% ipython --no-banner

In [1]: import numpy as np

In [2]: import numpy.linalg as la

In [3]: np.set_printoptions(precision=2, suppress=True, linewidth=140, floatmode="fixed")

In [4]: B = np.array([[0.8], [-2.1], [0.3], [-0.8], [-0.3], [0.1], [1.0]])

In [5]: C = np.array([[-1.4, -1.1, -0.3, 1.0, 1.0]])

In [6]: J = B @ C

In [7]: J
Out[7]: 
array([[-1.12, -0.88, -0.24,  0.80,  0.80],
       [ 2.94,  2.31,  0.63, -2.10, -2.10],
       [-0.42, -0.33, -0.09,  0.30,  0.30],
       [ 1.12,  0.88,  0.24, -0.80, -0.80],
       [ 0.42,  0.33,  0.09, -0.30, -0.30],
       [-0.14, -0.11, -0.03,  0.10,  0.10],
       [-1.40, -1.10, -0.30,  1.00,  1.00]])

In [8]: [round(float(x), 2) for x in la.svd(J, compute_uv=False)[:3]]
Out[8]: [6.02, 0.0, 0.0]

In [9]: ang = np.radians(135)

In [10]: R = np.eye(5)

In [11]: R[3, 3] = R[0, 0] = np.cos(ang)

In [12]: R[3, 0], R[0, 3] = -np.sin(ang), np.sin(ang)

In [13]: R
Out[13]: 
array([[-0.71,  0.00,  0.00,  0.71,  0.00],
       [ 0.00,  1.00,  0.00,  0.00,  0.00],
       [ 0.00,  0.00,  1.00,  0.00,  0.00],
       [-0.71,  0.00,  0.00, -0.71,  0.00],
       [ 0.00,  0.00,  0.00,  0.00,  1.00]])

In [14]: B = J @ R.T

In [15]: np.allclose(J @ J.T, B @ B.T)
Out[15]: True

In [16]: np.abs(B - J).max(axis=0)
Out[16]: array([6.50, 0.00, 0.00, 1.51, 0.00])

In [17]: np.allclose(la.norm(J, axis=1), la.norm(B, axis=1))
Out[17]: True

In [18]: np.round(la.svd(J, compute_uv=False), 2) + 0, np.round(la.svd(B, compute_uv=False), 2) + 0
Out[18]: (array([6.02, 0.00, 0.00, 0.00, 0.00]), array([6.02, 0.00, 0.00, 0.00, 0.00]))

In [19]: left, sv, VT = la.svd(J)

In [20]: sv.round(2) + 0
Out[20]: array([6.02, 0.00, 0.00, 0.00, 0.00])

In [21]: B = left[:, :1] @ np.diag(sv[:1]) @ VT[:1]

In [22]: B
Out[22]: 
array([[-1.12, -0.88, -0.24,  0.80,  0.80],
       [ 2.94,  2.31,  0.63, -2.10, -2.10],
       [-0.42, -0.33, -0.09,  0.30,  0.30],
       [ 1.12,  0.88,  0.24, -0.80, -0.80],
       [ 0.42,  0.33,  0.09, -0.30, -0.30],
       [-0.14, -0.11, -0.03,  0.10,  0.10],
       [-1.40, -1.10, -0.30,  1.00,  1.00]])

In [23]: B = J / la.norm(J, axis=1, keepdims=True)

In [24]: C2 = B @ B.T

In [25]: np.argwhere(np.triu(np.abs(C2) > 0.95, 1))
Out[25]: 
array([[0, 1],
       [0, 2],
       [0, 3],
       [0, 4],
       [0, 5],
       [0, 6],
       [1, 2],
       [1, 3],
       [1, 4],
       [1, 5],
       [1, 6],
       [2, 3],
       [2, 4],
       [2, 5],
       [2, 6],
       [3, 4],
       [3, 5],
       [3, 6],
       [4, 5],
       [4, 6],
       [5, 6]])

In [26]: C2[5]
Out[26]: array([ 1.00, -1.00,  1.00, -1.00, -1.00,  1.00,  1.00])
